% python3 -q
>>> import numpy as np
>>> np.set_printoptions(precision=1, suppress=True, linewidth=140, floatmode="fixed")
>>> def rd(a):
...     return np.round(a, 1) + 0
... 
>>> W0 = np.load("data.npy")
>>> W0
array([[-4,  0,  0,  0,  0,  0,  0,  0],
       [ 0, -4,  0,  0,  0,  0,  0,  0],
       [ 0,  0,  4,  0,  0,  0,  0,  0],
       [ 0,  0,  0,  8,  0,  0,  0,  0],
       [ 0,  0,  0,  0,  6,  0,  0,  0],
       [ 0,  0,  0,  0,  0, -6,  0,  0],
       [ 0,  0,  0,  0,  0,  0,  8,  0],
       [ 0,  0,  0,  0,  0,  0,  0,  4]])
>>> # symmetric, so the eigenvalues are real
>>> rd(np.linalg.eigvalsh(W0).min())
np.float64(-6.0)
>>> try:
...     np.linalg.cholesky(W0)
... except np.linalg.LinAlgError as e:
...     print("failed:", e)
... 
failed: Matrix is not positive definite
>>> Q, _ = np.linalg.qr(np.array([[-0.6, -0.4, 0.8, 0.1, 1.6],
...     [0.1, -0.6, 1.0, -0.9, 0.0],
...     [-0.9, 1.4, 0.5, -0.5, -0.6],
...     [-0.8, 0.1, -0.1, -1.0, 1.5],
...     [-0.8, 0.0, 0.3, -0.1, -2.4]]))
>>> F = 3 * Q
>>> rd(F)
array([[-1.1, -1.5, -0.8,  1.5, -1.6],
       [ 0.2, -1.2, -2.2, -1.6,  0.6],
       [-1.7,  2.1, -1.3, -0.1, -0.1],
       [-1.5, -0.6,  1.4, -1.9, -0.8],
       [-1.5, -0.8,  0.4,  0.7,  2.3]])
>>> Q, Rm = np.linalg.qr(F)
>>> rd(Rm)
array([[3.0, 0.0, 0.0, 0.0, 0.0],
       [0.0, 3.0, 0.0, 0.0, 0.0],
       [0.0, 0.0, 3.0, 0.0, 0.0],
       [0.0, 0.0, 0.0, 3.0, 0.0],
       [0.0, 0.0, 0.0, 0.0, 3.0]])
>>> rd(np.abs(np.diag(Rm)))
array([3.0, 3.0, 3.0, 3.0, 3.0])
>>> np.trace(Q @ Q.T)
np.float64(5.0)
>>> np.allclose(Rm.T @ Rm, F.T @ F)
True
>>> rd(F.T @ F)
array([[9.0, 0.0, 0.0, 0.0, 0.0],
       [0.0, 9.0, 0.0, 0.0, 0.0],
       [0.0, 0.0, 9.0, 0.0, 0.0],
       [0.0, 0.0, 0.0, 9.0, 0.0],
       [0.0, 0.0, 0.0, 0.0, 9.0]])
>>> rd(F[:, 0] @ F[:, 4])
np.float64(0.0)
>>> rd(np.linalg.norm(F, axis=0))
array([3.0, 3.0, 3.0, 3.0, 3.0])
>>> rd(np.linalg.svd(F, compute_uv=False))
array([3.0, 3.0, 3.0, 3.0, 3.0])
>>> rd(np.sort(np.abs(np.linalg.eigvals(F))))
array([3.0, 3.0, 3.0, 3.0, 3.0])
>>> rd(np.linalg.det(F))
np.float64(243.0)
>>> assert F == F.T
Traceback (most recent call last):
  File "<python-input-22>", line 1, in <module>
    assert F == F.T
           ^^^^^^^^
ValueError: The truth value of an array with more than one element is ambiguous. Use a.any() or a.all()
>>> np.allclose(F @ F.T, F.T @ F)
True
>>> rng = np.random.default_rng(692)
>>> idx = rng.permutation(5)
>>> M2 = F[:, idx] * rng.choice([-1, 1], 5)
>>> rd(M2)
array([[-0.8, -1.5,  1.6, -1.5, -1.1],
       [-2.2,  1.6, -0.6, -1.2,  0.2],
       [-1.3,  0.1,  0.1,  2.1, -1.7],
       [ 1.4,  1.9,  0.8, -0.6, -1.5],
       [ 0.4, -0.7, -2.3, -0.8, -1.5]])
>>> U, _, VT = np.linalg.svd(F.T @ M2)
>>> rd(U @ VT)
array([[ 0.0,  0.0,  0.0,  0.0,  1.0],
       [ 0.0,  0.0,  0.0,  1.0,  0.0],
       [ 1.0,  0.0,  0.0,  0.0,  0.0],
       [ 0.0, -1.0,  0.0,  0.0,  0.0],
       [ 0.0,  0.0, -1.0,  0.0,  0.0]])
